% python3 -q
>>> import numpy as np
>>> from numpy import linalg as LA
>>> np.set_printoptions(precision=1, suppress=True, linewidth=160, legacy="1.25")
>>> m1 = np.loadtxt("m.csv", delimiter=",")
>>> m1
array([[ 4.,  1.,  0., 11.,  1.],
       [ 0., 14.,  0.,  0.,  0.],
       [ 2.,  1.,  0.,  7.,  1.],
       [ 0.,  3.,  0.,  0.,  0.],
       [ 0.,  2.,  0.,  0.,  0.],
       [13.,  0., 16., 14.,  7.],
       [ 4.,  8.,  1.,  2.,  0.],
       [ 3.,  7.,  0.,  8.,  0.],
       [10.,  0., 23., 17., 11.],
       [10.,  0.,  4., 18.,  8.],
       [ 0.,  0.,  0.,  0.,  0.],
       [ 0.,  0.,  0.,  0.,  1.],
       [13.,  7.,  4., 16.,  0.],
       [ 0.,  6.,  0.,  0.,  0.],
       [ 8.,  0., 17., 12.,  8.],
       [ 5., 11.,  3.,  8.,  0.],
       [13.,  3.,  3.,  6.,  0.],
       [17.,  0., 21., 22., 10.],
       [ 9.,  0.,  0., 10.,  4.],
       [ 3.,  0., 19.,  6.,  6.]])
>>> vec = np.array([2, 1, 1, -3, 1])
>>> y = m1 @ vec
>>> LA.lstsq(m1, y)[0]
array([ 2.,  1.,  1., -3.,  1.])
>>> rng = np.random.default_rng(970099)
>>> y = y + 0.1 * rng.normal(size=20)
>>> y.round(1) + 0
array([-23. ,  14. , -14.9,   3.1,   2.1,   6.9,  10.9, -10.8,   2.9, -22. ,   0. ,   0.8, -11. ,   6.2,   5.1,   0.1,  13.9,  -1.1,  -8. ,  13. ])
>>> coef, *_ = LA.lstsq(m1, y)
>>> np.round(LA.norm(y - m1 @ coef), 1)
0.4
>>> Xc = m1 - m1.mean(axis=0)
>>> vecs = LA.svd(Xc)[2][:1]
>>> A2 = Xc - Xc @ vecs.T @ vecs
>>> round(float(LA.norm(A2) / LA.norm(Xc)), 1)
0.5
>>> print(np.round(np.diag(vecs.T @ vecs), 1) + 0)
[0.2 0.  0.4 0.3 0.1]
>>> (Xc @ vecs.T).std(axis=0)
array([11.2])
>>> np.cov(Xc @ vecs.T, rowvar=False)
array(133.)
>>> mat = np.loadtxt("out9.csv", delimiter=",")
>>> print(mat)
[[ 23.7 -15.8   0.1  -6.   45.5]
 [ 17.5 -12.7   1.7  -5.2  36.2]
 [ 10.8  -9.1   3.2  -4.1  25.8]
 [  9.8  -8.5   3.4  -3.9  24.1]
 [  8.7  -7.9   3.6  -3.6  22.3]
 [  8.4  -7.6   3.6  -3.6  21.7]
 [  7.   -6.9   3.8  -3.3  19.5]
 [  4.   -5.    4.2  -2.5  14.2]
 [  2.2  -3.7   4.2  -1.9  10.7]
 [  1.5  -3.2   4.2  -1.7   9.4]
 [  0.7  -2.6   4.1  -1.3   7.7]
 [ -1.1  -0.9   3.5  -0.3   3. ]
 [ -1.1  -0.9   3.5  -0.3   2.9]
 [ -0.2   0.1   0.2   0.2  -0.2]
 [  0.8  -0.5  -0.7  -0.8   0.8]
 [  1.3  -1.1  -1.1  -1.9   1.6]
 [ -2.9  -5.3   2.1 -13.6   3.7]
 [ -4.9  -5.8   3.5 -16.1   3.2]
 [ -6.2  -6.1   4.4 -17.7   2.7]
 [-10.   -6.8   6.9 -21.7   1.2]
 [-22.7  -7.9  15.2 -33.   -5.3]]
>>> d = LA.norm(mat[:, None] - mat[None], axis=-1)
>>> LA.matrix_rank(d ** 2)
5
>>> print((d + 1e9 * np.eye(21)).round(6).argmin(axis=1))
[ 1  0  3  2  5  4  5  8  9  8  9 12 11 14 15 14 17 18 17 18 19]
>>> d.mean(axis=1).argmax()
20
>>> np.unravel_index(d.round(6).argmax(), d.shape)
(0, 20)
>>> E = np.array([[0.7, 0.4, 0.7, 0.8],
...     [0.2, 1.7, 1.4, 0.6],
...     [0.9, -2.0, 1.0, -0.6],
...     [-0.5, -0.6, 0.5, -1.8],
...     [0.5, 0.1, 1.1, -0.6],
...     [-0.1, -1.7, -0.7, -0.5],
...     [-0.2, -0.4, 0.3, -0.9],
...     [2.0, -0.1, -0.7, -0.7],
...     [-4.0, 1.1, 0.3, 0.5]])
>>> vec = np.array([-2, 0, -1, 0])
>>> y = E @ vec
>>> print(np.round(LA.solve(E.T @ E, E.T @ y), 1) + 0)
[-2.  0. -1.  0.]
>>> print(y)
[-2.1 -1.8 -2.8  0.5 -2.1  0.9  0.1 -3.3  7.7]
>>> y = y + 0.1 * rng.normal(size=9)
>>> y
array([-2.1, -1.8, -2.9,  0.5, -1.9,  0.7,  0.1, -3.4,  7.8])
>>> coef, *_ = LA.lstsq(E, y)
>>> coef.round(1) + 0
array([-2. ,  0.1, -0.9,  0. ])
>>> [round(float(LA.norm(LA.solve(E.T @ E + lam * np.eye(4), E.T @ y))), 2) for lam in (0, 1, 10, 100)]
[2.22, 2.07, 1.4, 0.36]
